>>> import numpy as np
>>> np.set_printoptions(precision=2, suppress=True, linewidth=100)
>>> Q, _ = np.linalg.qr(np.array([[0.3, 0.5, 1.3, -0.2],
...     [-1.2, 0.5, 1.9, -0.5],
...     [0.2, 0.0, 1.5, -0.8],
...     [0.1, 1.3, 0.3, -1.3]]))
>>> F = Q[:, :4]
>>> F
array([[-0.24, -0.38, -0.53, -0.72],
       [ 0.95, -0.18, -0.23, -0.05],
       [-0.16, -0.03, -0.76,  0.63],
       [-0.08, -0.91,  0.29,  0.3 ]])
>>> round(float(F[:, 2] @ F[:, 3]), 2)
0.0
>>> x = np.array([0, 3, 2, 0])
>>> rhs = F @ x
>>> coef, lr = np.zeros(4), 1 / np.linalg.norm(F, 2) ** 2
>>> for i in range(3):
...     coef -= lr * F.T @ (F @ coef - rhs)
...     if i % 1 == 0: print(i, round(np.linalg.norm(F @ coef - rhs), 2))
... 
0 0.0
1 0.0
2 0.0
>>> print(coef.round(2) + 0)
[0. 3. 2. 0.]
>>> x = np.array([3, 6, 8, 7])
>>> np.sort(np.abs(np.degrees(np.angle(np.linalg.eigvals(F)))))
array([  0.  , 116.13, 116.13, 180.  ])
>>> np.linalg.inv(F)
array([[-0.24,  0.95, -0.16, -0.08],
       [-0.38, -0.18, -0.03, -0.91],
       [-0.53, -0.23, -0.76,  0.29],
       [-0.72, -0.05,  0.63,  0.3 ]])
>>> round(float(np.linalg.norm(x)), 2), round(np.linalg.norm(F @ x), 2)
(12.57, np.float64(12.57))
>>> J = np.load("mat.npy")
>>> J
array([[-2,  1, -2,  1, -2,  1],
       [ 1, -1,  1, -1,  1, -1],
       [ 1,  0,  1,  0,  1,  0],
       [-2,  1, -2,  1, -2,  1],
       [ 1, -1,  1, -1,  1, -1],
       [ 1,  0,  1,  0,  1,  0]])
>>> Uu, sigma, vt = np.linalg.svd(J)
>>> V = vt[:(sigma > 1e-8).sum()]
>>> rng = np.random.default_rng(937760)
>>> x = J[4] + 3 * J[0] + rng.integers(2) * np.eye(6)[0]
>>> x
array([-4.,  2., -5.,  2., -5.,  2.])
>>> np.diag(V.T @ V)
array([0.33, 0.33, 0.33, 0.33, 0.33, 0.33])
>>> round(float(np.linalg.norm(x - V.T @ V @ x)), 2)
0.82
>>> np.round(np.sort(np.abs(np.linalg.eigvals(J))), 2) + 0
array([0., 0., 0., 0., 0., 0.])
>>> np.allclose(J, J.T)
False
>>> np.trace(J)
np.int64(0)
>>> np.allclose(J @ J.T, J.T @ J)
False
>>> J.inv()
Traceback (most recent call last):
  File "<python-input-28>", line 1, in <module>
    J.inv()
    ^^^^^
AttributeError: 'numpy.ndarray' object has no attribute 'inv'
>>> np.linalg.determinant(J)
Traceback (most recent call last):
  File "<python-input-29>", line 1, in <module>
    np.linalg.determinant(J)
    ^^^^^^^^^^^^^^^^^^^^^
AttributeError: module 'numpy.linalg' has no attribute 'determinant'
>>> (J + J.T) / 2
array([[-2. ,  1. , -0.5, -0.5, -0.5,  1. ],
       [ 1. , -1. ,  0.5,  0. ,  0. , -0.5],
       [-0.5,  0.5,  1. , -1. ,  1. ,  0.5],
       [-0.5,  0. , -1. ,  1. , -1.5,  0.5],
       [-0.5,  0. ,  1. , -1.5,  1. ,  0. ],
       [ 1. , -0.5,  0.5,  0.5,  0. ,  0. ]])
>>> (J - J.T) / 2
array([[ 0. ,  0. , -1.5,  1.5, -1.5,  0. ],
       [ 0. ,  0. ,  0.5, -1. ,  1. , -0.5],
       [ 1.5, -0.5,  0. ,  1. ,  0. , -0.5],
       [-1.5,  1. , -1. ,  0. , -0.5,  0.5],
       [ 1.5, -1. ,  0. ,  0.5,  0. , -1. ],
       [ 0. ,  0.5,  0.5, -0.5,  1. ,  0. ]])
>>> W1 = np.array([[2, 4], [4, -3], [-2, -3], [-3, 3], [4, -3], [-2, -1]])
>>> coef = np.array([1, -1])
>>> hid = np.maximum(J @ W1 + coef, 0)
>>> np.linalg.matrix_rank(hid)
np.int64(2)
>>> hid
array([[0, 2],
       [6, 0],
       [5, 0],
       [0, 2],
       [6, 0],
       [5, 0]])
>>> cent = np.array([[-9, 6, -7], [-6, -2, -3]])
>>> W1 @ cent
array([[-42,   4, -26],
       [-18,  30, -19],
       [ 36,  -6,  23],
       [  9, -24,  12],
       [-18,  30, -19],
       [ 24, -10,  17]])
>>> (hid @ cent).round(6).argmax(axis=1)
array([1, 1, 1, 1, 1, 1])
>>> print(hid @ cent)
[[-12  -4  -6]
 [-54  36 -42]
 [-45  30 -35]
 [-12  -4  -6]
 [-54  36 -42]
 [-45  30 -35]]
>>> B = hid / np.sqrt((hid ** 2).mean(axis=1, keepdims=True))
>>> hid - hid.mean(axis=1, keepdims=True)
array([[-1. ,  1. ],
       [ 3. , -3. ],
       [ 2.5, -2.5],
       [-1. ,  1. ],
       [ 3. , -3. ],
       [ 2.5, -2.5]])
>>> np.linalg.matrix_rank(hid - hid.mean(axis=1, keepdims=True))
np.int64(1)
>>> np.linalg.norm(B, axis=1)
array([1.41, 1.41, 1.41, 1.41, 1.41, 1.41])
>>> M = np.loadtxt("x.csv", delimiter=",")
>>> M
array([[  1.,  -2.,  -2.,   0.,   1.],
       [  3.,   1.,   0.,  -1.,   3.],
       [  3.,   2.,   3.,  -1.,   4.],
       [  1.,   0.,   0.,  -3.,   4.],
       [  1.,   1.,   0.,  -6.,   4.],
       [  3.,   0.,  -1.,  -9.,   5.],
       [  5.,   1.,   0.,  -6.,   4.],
       [  8.,   1.,  -2.,  -8.,   3.],
       [  9.,  -2.,  -2.,  -6.,   4.],
       [  9.,  -4.,   1.,  -9.,   5.],
       [  8.,  -1.,   4., -11.,   3.],
       [ 10.,  -3.,   6., -11.,   1.],
       [  9.,  -6.,   7.,  -9.,  -2.],
       [ 12.,  -3.,  10.,  -8.,  -2.],
       [ 11.,  -6.,   9., -11.,  -4.],
       [ 10.,  -8.,   6., -12.,  -2.],
       [  9., -11.,   8., -10.,  -1.]])
>>> W1 = np.array([[0, -1, 2, 2],
...     [-2, -2, 2, 1],
...     [0, 1, 1, -2],
...     [2, 0, 2, 1],
...     [0, -1, 0, -1]])
>>> coef = np.array([-4, -1, -4, -4])
>>> hid = np.maximum(M @ W1 + coef, 0)
>>> (hid > 0).mean(axis=0)
array([0.  , 0.29, 0.18, 0.12])
>>> (hid > 0).astype(int)
array([[0, 0, 0, 0],
       [0, 0, 1, 0],
       [0, 0, 1, 0],
       [0, 0, 0, 0],
       [0, 0, 0, 0],
       [0, 0, 0, 0],
       [0, 0, 0, 0],
       [0, 0, 0, 1],
       [0, 0, 0, 1],
       [0, 0, 0, 0],
       [0, 0, 0, 0],
       [0, 0, 0, 0],
       [0, 1, 0, 0],
       [0, 1, 1, 0],
       [0, 1, 0, 0],
       [0, 1, 0, 0],
       [0, 1, 0, 0]])
>>> cent = np.array([[3, -4, -1], [-3, -1, 1], [0, -1, -4], [5, 5, -2]])
>>> print((hid @ cent).round(6).argmax(axis=1))
[0 0 0 0 0 0 0 0 0 0 0 0 2 1 2 2 2]
>>> Ac = M - M.mean(axis=0)
>>> Uu, sigma, vt = np.linalg.svd(Ac, full_matrices=False)
>>> np.round(Ac.mean(axis=0), 2) + 0
array([0., 0., 0., 0., 0.])
>>> round(float((sigma ** 2).sum() ** 2 / (sigma ** 4).sum()), 2)
1.79
>>> np.linalg.matrix_rank(Ac)
np.int64(5)
>>> (np.sign(Uu[:, 0]) == np.sign(Uu[0, 0])).astype(int)
array([1, 1, 1, 1, 1, 1, 1, 1, 1, 0, 0, 0, 0, 0, 0, 0, 0])
>>> data = np.array([[0, 1, 0, 0, 1, 0, 0, 0],
...     [1, 0, 0, 0, 1, 0, 0, 0],
...     [0, 0, 0, 1, 0, 1, 0, 1],
...     [0, 0, 1, 0, 0, 0, 1, 1],
...     [1, 1, 0, 0, 0, 0, 0, 0],
...     [0, 0, 1, 0, 0, 0, 1, 0],
...     [0, 0, 0, 1, 0, 1, 0, 0],
...     [0, 0, 1, 1, 0, 0, 0, 0]])
>>> rk = np.linalg.matrix_rank(data)
>>> rk
np.int64(7)
>>> ns = np.linalg.svd(data)[2][rk:].T
>>> [int(np.linalg.matrix_rank(np.delete(data, i, axis=0))) for i in range(8)]
[6, 6, 7, 7, 6, 7, 7, 6]
>>> np.allclose(data @ ns, 0)
True
>>> np.round(data @ ns, 2) + 0
array([[0.],
       [0.],
       [0.],
       [0.],
       [0.],
       [0.],
       [0.],
       [0.]])
>>> [int(np.linalg.matrix_rank(data[:, :j + 1])) for j in range(8)]
[1, 2, 3, 4, 5, 6, 6, 7]
>>> [int(np.linalg.matrix_rank(data[:i])) for i in range(1, len(data) + 1)]
[1, 2, 3, 4, 5, 6, 6, 7]
>>> print(ns.shape)
(8, 1)
>>> Uu, sigma, vt = np.linalg.svd(data)
>>> sigma.round(2) + 0
array([2.48, 2.  , 2.  , 1.17, 1.  , 1.  , 0.69, 0.  ])
>>> np.argmax(sigma[:-1] / (sigma[1:] + 1e-6)) + 1
np.int64(7)
>>> B = Uu[:, :7] @ np.diag(sigma[:7]) @ vt[:7]
>>> B.round(2) + 0
array([[0., 1., 0., 0., 1., 0., 0., 0.],
       [1., 0., 0., 0., 1., 0., 0., 0.],
       [0., 0., 0., 1., 0., 1., 0., 1.],
       [0., 0., 1., 0., 0., 0., 1., 1.],
       [1., 1., 0., 0., 0., 0., 0., 0.],
       [0., 0., 1., 0., 0., 0., 1., 0.],
       [0., 0., 0., 1., 0., 1., 0., 0.],
       [0., 0., 1., 1., 0., 0., 0., 0.]])
>>> np.linalg.matrix_rank(data, rtol=0.05)
np.int64(7)
>>> round(float(np.abs(data - B).max()), 2)
0.0
>>> np.round(np.linalg.norm(data - B, 2), 2), round(sigma[7], 2)
(np.float64(0.0), np.float64(0.0))
>>> B = np.array([[2, 0], [0, -1], [0, 3], [-2, 3], [0, 0], [1, -1], [-2, -3], [3, -3]])
>>> B.T @ data.T
array([[ 0,  2,  2,  1,  2, -2, -1, -2],
       [-1,  0, -1, -3, -1,  0,  2,  6]])
>>> np.einsum("ik,kj->ji", data, B)
array([[ 0,  2,  2,  1,  2, -2, -1, -2],
       [-1,  0, -1, -3, -1,  0,  2,  6]])
>>> B @ data
Traceback (most recent call last):
  File "<python-input-81>", line 1, in <module>
    B @ data
    ~~^~~~~~
ValueError: matmul: Input operand 1 has a mismatch in its core dimension 0, with gufunc signature (n?,k),(k,m?)->(n?,m?) (size 8 is different from 2)
>>> print(np.linalg.matrix_rank(np.vstack([data, B.T])))
8
>>> np.einsum("ij,ij->i", data, data)
array([2, 2, 3, 3, 2, 2, 2, 2])
>>> cent = 5 * np.array([[0.4, -0.6, -0.3, 0.9, 0.9, 0.8, -0.4],
...     [-0.9, -1.3, 0.0, 0.1, -1.2, -1.8, 1.3]])
>>> labels = rng.integers(0, 2, 37)
>>> mat = cent[labels] + rng.normal(size=(37, 7))
>>> mat.round(2) + 0
array([[  2.01,  -3.33,  -1.3 ,   4.89,   4.04,   5.  ,  -1.85],
       [  1.58,  -3.56,  -0.27,   5.3 ,   1.86,   3.12,  -1.52],
       [ -5.76,  -7.42,  -1.02,   2.02,  -7.65,  -8.35,   5.77],
       [ -4.36,  -6.36,   0.72,  -0.55,  -7.48,  -9.02,   8.86],
       [  2.2 ,  -4.34,  -0.87,   6.06,   4.71,   2.58,  -2.4 ],
       [ -5.19,  -7.5 ,  -1.17,  -0.6 ,  -4.  ,  -7.4 ,   6.82],
       [ -3.9 ,  -7.29,   0.  ,   0.41,  -4.58,  -8.75,   5.48],
       [  3.85,  -2.94,  -0.75,   4.31,   3.56,   4.75,  -2.55],
       [ -4.09,  -6.07,   0.61,   1.05,  -5.99, -10.96,   6.68],
       [  2.11,  -0.7 ,  -0.52,   4.45,   3.7 ,   2.86,  -2.39],
       [  2.24,  -3.94,  -1.32,   3.55,   5.24,   3.53,  -3.34],
       [ -3.98,  -7.03,   0.15,  -0.3 ,  -6.64,  -8.01,   4.69],
       [ -5.99,  -6.57,   0.04,  -0.17,  -5.  ,  -8.48,   6.03],
       [ -3.38,  -5.46,   1.75,  -0.41,  -5.05, -10.01,   7.04],
       [  0.94,  -2.24,   0.28,   4.89,   4.72,   4.62,  -2.76],
       [ -4.4 ,  -5.38,  -0.66,  -0.06,  -6.03,  -9.88,   6.84],
       [ -3.79,  -5.98,  -0.03,  -0.51,  -4.89,  -9.45,   6.51],
       [ -5.26,  -6.58,  -0.48,  -0.01,  -4.48,  -9.41,   5.83],
       [  1.11,  -2.34,  -0.82,   4.49,   6.34,   4.08,  -2.65],
       [  1.87,  -1.63,  -1.15,   4.75,   5.17,   4.85,  -2.82],
       [ -3.15,  -6.17,  -0.83,   0.08,  -4.78, -10.54,   5.89],
       [ -3.92,  -7.21,   0.95,  -0.07,  -5.81, -10.57,   5.98],
       [  1.92,  -2.85,  -2.82,   5.68,   4.89,   2.72,  -3.64],
       [  2.79,  -3.18,  -1.84,   3.56,   4.91,   2.4 ,  -3.21],
       [ -5.31,  -6.3 ,   0.18,  -0.34,  -6.22,  -9.97,   4.18],
       [  2.26,  -3.14,  -3.44,   3.89,   2.91,   4.46,  -0.05],
       [  1.32,  -3.52,  -2.03,   3.47,   4.68,   2.92,  -1.38],
       [ -3.91,  -6.66,  -1.7 ,   1.18,  -4.79, -10.02,   6.03],
       [ -5.92,  -4.9 ,  -0.58,  -0.65,  -5.55,  -7.11,   5.41],
       [ -4.94,  -5.08,   0.94,   0.36,  -5.54,  -8.64,   6.1 ],
       [ -2.49,  -6.49,  -0.06,   0.75,  -5.7 ,  -8.55,   4.68],
       [ -6.23,  -5.44,   2.31,   2.  ,  -8.43,  -9.44,   5.59],
       [ -5.68,  -6.03,   0.36,   1.26,  -5.35, -11.68,   6.74],
       [  3.11,  -2.93,  -1.61,   5.03,   3.11,   4.82,  -3.19],
       [ -4.75,  -4.97,   0.45,   1.55,  -6.28,  -7.95,   6.46],
       [  1.14,  -5.85,  -1.95,   4.77,   3.28,   3.77,  -3.62],
       [ -2.07,  -5.65,  -0.69,  -0.49,  -4.8 , -11.16,   6.13]])
>>> data @ data
array([[2, 1, 0, 0, 1, 0, 0, 0],
       [1, 2, 0, 0, 1, 0, 0, 0],
       [0, 0, 3, 1, 0, 0, 2, 1],
       [0, 0, 1, 3, 0, 2, 0, 1],
       [1, 1, 0, 0, 2, 0, 0, 0],
       [0, 0, 0, 2, 0, 2, 0, 1],
       [0, 0, 2, 0, 0, 0, 2, 1],
       [0, 0, 1, 1, 0, 1, 1, 2]])
>>> data.sum(axis=0)
array([2, 2, 3, 3, 2, 2, 2, 2])
>>> np.argwhere(np.triu(data))
array([[0, 1],
       [0, 4],
       [1, 4],
       [2, 3],
       [2, 5],
       [2, 7],
       [3, 6],
       [3, 7],
       [5, 6]])
>>> np.trace(data @ data @ data) // 6
np.int64(2)
>>> low = np.diag(data.sum(axis=1)) - data
>>> np.linalg.matrix_rank(low)
np.int64(6)
>>> low @ np.ones(8)
array([0., 0., 0., 0., 0., 0., 0., 0.])
>>> low
array([[ 2, -1,  0,  0, -1,  0,  0,  0],
       [-1,  2,  0,  0, -1,  0,  0,  0],
       [ 0,  0,  3, -1,  0, -1,  0, -1],
       [ 0,  0, -1,  3,  0,  0, -1, -1],
       [-1, -1,  0,  0,  2,  0,  0,  0],
       [ 0,  0, -1,  0,  0,  2, -1,  0],
       [ 0,  0,  0, -1,  0, -1,  2,  0],
       [ 0,  0, -1, -1,  0,  0,  0,  2]])
>>> (np.linalg.eigvalsh(low) < 1e-8).sum()
np.int64(2)
